% ipython --no-banner

In [1]: import numpy as np

In [2]: import numpy.linalg as la

In [3]: np.set_printoptions(precision=2, suppress=True, linewidth=160, floatmode="fixed")

In [4]: F = np.load("a.npy")

In [5]: F
Out[5]: 
array([[-1,  0,  0,  0,  0],
       [ 0, -1,  0,  0,  0],
       [ 0,  0,  0,  3,  0],
       [ 0,  0,  1,  0,  0],
       [ 0,  0,  0,  0,  0]])

In [6]: # rows and columns are dependent

In [7]: print(np.sort(la.eigvals(F).real))
[-1.73 -1.00 -1.00  0.00  1.73]

In [8]: print(np.flatnonzero(la.matrix_power((F != 0) + (F.T != 0) + np.eye(5), 5)[1]))
[1]

In [9]: (la.matrix_power((F != 0) + (F.T != 0) + np.eye(5), 5) > 0).astype(int)
Out[9]: 
array([[1, 0, 0, 0, 0],
       [0, 1, 0, 0, 0],
       [0, 0, 1, 1, 0],
       [0, 0, 1, 1, 0],
       [0, 0, 0, 0, 1]])

In [10]: (F != 0).astype(int)
Out[10]: 
array([[1, 0, 0, 0, 0],
       [0, 1, 0, 0, 0],
       [0, 0, 0, 1, 0],
       [0, 0, 1, 0, 0],
       [0, 0, 0, 0, 0]])

In [11]: left, sig, Vh = la.svd(F)

In [12]: np.argmax(sig[:-1] / (sig[1:] + 1e-6)) + 1
Out[12]: np.int64(4)

In [13]: sig
Out[13]: array([3.00, 1.00, 1.00, 1.00, 0.00])

In [14]: A2 = left[:, :4] @ np.diag(sig[:4]) @ Vh[:4]

In [15]: la.matrix_rank(F, rtol=0.05)
Out[15]: np.int64(4)

In [16]: la.matrix_rank(A2)
Out[16]: np.int64(4)

In [17]: rng = np.random.default_rng(9949)

In [18]: lab = rng.permutation(5)

In [19]: print(lab)
[3 1 0 2 4]

In [20]: A2 = F[lab][:, lab]

In [21]: A2
Out[21]: 
array([[ 0,  0,  0,  1,  0],
       [ 0, -1,  0,  0,  0],
       [ 0,  0, -1,  0,  0],
       [ 3,  0,  0,  0,  0],
       [ 0,  0,  0,  0,  0]])

In [22]: print(np.sort(np.abs(la.eigvals(A2))))
[0.00 1.00 1.00 1.73 1.73]

In [23]: rk = la.matrix_rank(F)

In [24]: rk
Out[24]: np.int64(4)

In [25]: N = la.svd(F)[2][rk:].T

In [26]: np.allclose(F @ N, 0)
Out[26]: True

In [27]: [int(la.matrix_rank(F[:, :j + 1])) for j in range(5)]
Out[27]: [1, 2, 3, 4, 4]

In [28]: la.matrix_rank(F.T @ F), la.matrix_rank(F @ F.T)
Out[28]: (np.int64(4), np.int64(4))

In [29]: N @ N.T
Out[29]: 
array([[0.00, 0.00, 0.00, 0.00, 0.00],
       [0.00, 0.00, 0.00, 0.00, 0.00],
       [0.00, 0.00, 0.00, 0.00, 0.00],
       [0.00, 0.00, 0.00, 0.00, 0.00],
       [0.00, 0.00, 0.00, 0.00, 1.00]])

In [30]: N[:, 0] / N[np.abs(N[:, 0]).round(6).argmax(), 0]
Out[30]: array([0.00, 0.00, 0.00, 0.00, 1.00])

In [31]: F @ N
Out[31]: 
array([[0.00],
       [0.00],
       [0.00],
       [0.00],
       [0.00]])

In [32]: E = np.loadtxt("w.csv", delimiter=",")

In [33]: E
Out[33]: 
array([[ 2.00,  2.00,  2.00, -3.00,  6.00, -2.00,  1.00,  3.00],
       [-3.00,  1.00, -3.00,  0.00,  3.00, -3.00, -3.00, -2.00],
       [ 0.00,  1.00,  2.00, -2.00,  3.00,  0.00,  3.00,  0.00],
       [-2.00,  3.00,  0.00,  3.00,  9.00,  0.00, -3.00, -1.00],
       [ 1.00,  3.00, -1.00, -2.00,  9.00, -1.00,  3.00,  2.00],
       [ 1.00,  1.00,  1.00, -1.00,  3.00, -2.00, -1.00,  2.00],
       [ 1.00, -3.00, -2.00,  3.00, -9.00,  1.00,  0.00, -3.00],
       [-1.00,  1.00,  1.00, -2.00,  3.00, -1.00, -3.00,  2.00],
       [ 3.00, -1.00, -1.00, -2.00, -3.00,  3.00,  1.00,  3.00],
       [ 3.00,  3.00,  3.00, -3.00,  9.00, -3.00, -3.00, -2.00],
       [ 1.00, -1.00, -2.00, -3.00, -3.00,  0.00,  2.00,  1.00]])

In [34]: # rows and columns are dependent

In [35]: left, sig, Vh = la.svd(E)

In [36]: print(sig.round(2) + 0)
[22.48 11.05  6.49  5.53  5.03  3.97  2.58  0.00]

In [37]: A2 = left[:, :7] @ np.diag(sig[:7]) @ Vh[:7]

In [38]: np.round(np.abs(E - A2).max(), 2)
Out[38]: np.float64(0.0)

In [39]: A2.round(2) + 0
Out[39]: 
array([[ 2.00,  2.00,  2.00, -3.00,  6.00, -2.00,  1.00,  3.00],
       [-3.00,  1.00, -3.00,  0.00,  3.00, -3.00, -3.00, -2.00],
       [ 0.00,  1.00,  2.00, -2.00,  3.00,  0.00,  3.00,  0.00],
       [-2.00,  3.00,  0.00,  3.00,  9.00,  0.00, -3.00, -1.00],
       [ 1.00,  3.00, -1.00, -2.00,  9.00, -1.00,  3.00,  2.00],
       [ 1.00,  1.00,  1.00, -1.00,  3.00, -2.00, -1.00,  2.00],
       [ 1.00, -3.00, -2.00,  3.00, -9.00,  1.00,  0.00, -3.00],
       [-1.00,  1.00,  1.00, -2.00,  3.00, -1.00, -3.00,  2.00],
       [ 3.00, -1.00, -1.00, -2.00, -3.00,  3.00,  1.00,  3.00],
       [ 3.00,  3.00,  3.00, -3.00,  9.00, -3.00, -3.00, -2.00],
       [ 1.00, -1.00, -2.00, -3.00, -3.00,  0.00,  2.00,  1.00]])

In [40]: left, sig, Vh = la.svd(E)

In [41]: evecs = Vh[:(sig > 1e-8).sum()]

In [42]: x = E[4] + -2 * E[10] + rng.integers(2) * np.eye(8)[4]

In [43]: x
Out[43]: array([-1.00,  5.00,  3.00,  4.00, 16.00, -1.00, -1.00,  0.00])

In [44]: print(la.matrix_rank(np.vstack([E, x])))
8

In [45]: print(np.round(evecs.T @ evecs, 2) + 0)
[[1.00 0.00 0.00 0.00 0.00 0.00 0.00 0.00]
 [0.00 0.10 0.00 0.00 0.30 0.00 0.00 0.00]
 [0.00 0.00 1.00 0.00 0.00 0.00 0.00 0.00]
 [0.00 0.00 0.00 1.00 0.00 0.00 0.00 0.00]
 [0.00 0.30 0.00 0.00 0.90 0.00 0.00 0.00]
 [0.00 0.00 0.00 0.00 0.00 1.00 0.00 0.00]
 [0.00 0.00 0.00 0.00 0.00 0.00 1.00 0.00]
 [0.00 0.00 0.00 0.00 0.00 0.00 0.00 1.00]]

In [46]: np.allclose(evecs.T @ evecs @ x, x)
Out[46]: False

In [47]: round(float(la.norm(x - evecs.T @ evecs @ x)), 2)
Out[47]: 0.32

In [48]: X = np.loadtxt("test7.csv", delimiter=",")

In [49]: X
Out[49]: 
array([[0.00, 0.00, 1.00, 3.00, 3.00, 2.00, 3.00],
       [0.00, 0.00, 2.00, 0.00, 0.00, 1.00, 2.00],
       [0.00, 0.00, 3.00, 3.00, 3.00, 1.00, 0.00],
       [0.00, 0.00, 0.00, 1.00, 3.00, 0.00, 0.00],
       [0.00, 0.00, 0.00, 0.00, 2.00, 0.00, 1.00],
       [0.00, 0.00, 0.00, 0.00, 0.00, 1.00, 2.00],
       [0.00, 0.00, 0.00, 0.00, 0.00, 0.00, 0.00]])

In [50]: la.cond(X) > 100
Out[50]: np.True_

In [51]: print(np.round(la.norm(X, 2) / la.norm(X), 2))
0.85

In [52]: print(np.argsort(-la.norm(X, axis=0).round(6), kind="stable")[:3])
[4 3 6]

In [53]: la.matrix_rank(X, rtol=0.1)
Out[53]: np.int64(4)
